$ python -q
>>> import numpy as np
>>> np.set_printoptions(precision=2, suppress=True, linewidth=200, legacy="1.25")
>>> M = np.load("x.npy")
>>> M
array([[ 1.56, -4.59, -1.23],
       [-2.1 ,  4.5 ,  0.57],
       [-2.83,  4.09, -0.51],
       [-0.52, -3.89, -3.1 ],
       [ 2.29,  2.1 ,  3.92],
       [ 0.42,  3.96,  3.03],
       [-3.35,  0.04, -3.71],
       [-3.45,  0.39, -3.6 ],
       [-1.9 , -2.61, -3.82],
       [-2.54,  4.3 , -0.06],
       [ 0.21,  4.08,  2.88],
       [-0.19,  4.29,  2.56],
       [-0.02,  4.21,  2.7 ],
       [-0.35, -4.  , -2.98]])
>>> # looks like rank 2
>>> C = M[[10, 11]].astype(float)
>>> for _ in range(5):
...     z = np.linalg.norm(M[:, None] - C, axis=-1).argmin(axis=1)
...     C = np.array([M[z == j].mean(axis=0) for j in range(2)])
... 
>>> z
array([1, 0, 0, 1, 0, 0, 1, 1, 1, 0, 0, 0, 0, 1])
>>> C[1] - C[0]
array([-0.74, -6.38, -4.96])
>>> np.bincount(z)
array([8, 6])
>>> E = np.loadtxt("mat.csv", delimiter=",")
>>> E
array([[  8.,   4.,   4.],
       [ 11.,   4.,   5.],
       [ 15.,   9.,  11.],
       [ 17.,  15.,  11.],
       [ 24.,  23.,  17.],
       [ 33.,  29.,  26.],
       [ 36.,  36.,  32.],
       [ 42.,  41.,  35.],
       [ 45.,  48.,  43.],
       [ 51.,  56.,  49.],
       [ 51.,  65.,  58.],
       [ 58.,  68.,  63.],
       [ 64.,  71.,  69.],
       [ 70.,  77.,  76.],
       [ 70.,  83.,  77.],
       [ 72.,  90.,  86.],
       [ 72.,  93.,  88.],
       [ 77., 101.,  95.],
       [ 84., 103.,  95.],
       [ 90., 108., 102.],
       [ 99., 115., 104.],
       [108., 116., 106.],
       [111., 123., 107.]])
>>> C = E[[18, 17]].astype(float)
>>> for _ in range(4):
...     z = np.linalg.norm(E[:, None] - C, axis=-1).argmin(axis=1)
...     C = np.array([E[z == j].mean(axis=0) for j in range(2)])
... 
>>> z
array([1, 1, 1, 1, 1, 1, 1, 1, 1, 1, 1, 0, 0, 0, 0, 0, 0, 0, 0, 0, 0, 0, 0])
>>> np.abs(C[1] - C[0]).argmax()
1
>>> C
array([[81.25, 95.67, 89.  ],
       [30.27, 30.  , 26.45]])
>>> A = np.array([[1.35, 3.64, -1.29],
...     [2.89, 0.75, 1.56],
...     [-0.55, -0.46, -1.64],
...     [2.57, 1.37, -1.24],
...     [2.62, -2.0, 0.52],
...     [1.78, 1.23, 0.44],
...     [-2.99, -5.67, -1.62],
...     [-2.49, 4.1, 1.88],
...     [-1.6, -1.25, 2.35],
...     [0.31, 1.34, 1.19],
...     [4.26, -3.59, 1.55],
...     [0.99, -0.56, -4.37],
...     [-0.48, 0.26, 2.43]])
>>> A2 = A / np.linalg.norm(A, axis=1, keepdims=True)
>>> C2 = A2 @ A2.T
>>> np.linalg.norm(A2, axis=1)
array([1., 1., 1., 1., 1., 1., 1., 1., 1., 1., 1., 1., 1.])
>>> C2[7]
array([ 0.43, -0.07, -0.39, -0.19, -0.8 ,  0.13, -0.55,  1.  ,  0.2 ,  0.74, -0.75, -0.56,  0.53])
>>> A2 = np.array([[-3, -2, 3], [0, 3, 0], [1, -3, -2]])
>>> m1 = A2 + A2.T
>>> m1
array([[-6, -2,  4],
       [-2,  6, -3],
       [ 4, -3, -4]])
>>> O = m1.astype(float).copy()
>>> for j in range(3):
...     O[:, j] -= O[:, :j] @ (O[:, :j].T @ O[:, j])
...     O[:, j] /= np.linalg.norm(O[:, j])
... 
>>> np.round(O.T @ O, 2) + 0
array([[1., 0., 0.],
       [0., 1., 0.],
       [0., 0., 1.]])
>>> A2 = A / np.sqrt((A ** 2).mean(axis=1, keepdims=True))
>>> np.linalg.matrix_rank(A2) == np.linalg.matrix_rank(A)
True
>>> A2[1]
array([1.49, 0.39, 0.8 ])
>>> np.linalg.matrix_rank(A - A.mean(axis=1, keepdims=True))
2
>>> np.linalg.norm(A2, axis=1)
array([1.73, 1.73, 1.73, 1.73, 1.73, 1.73, 1.73, 1.73, 1.73, 1.73, 1.73, 1.73, 1.73])
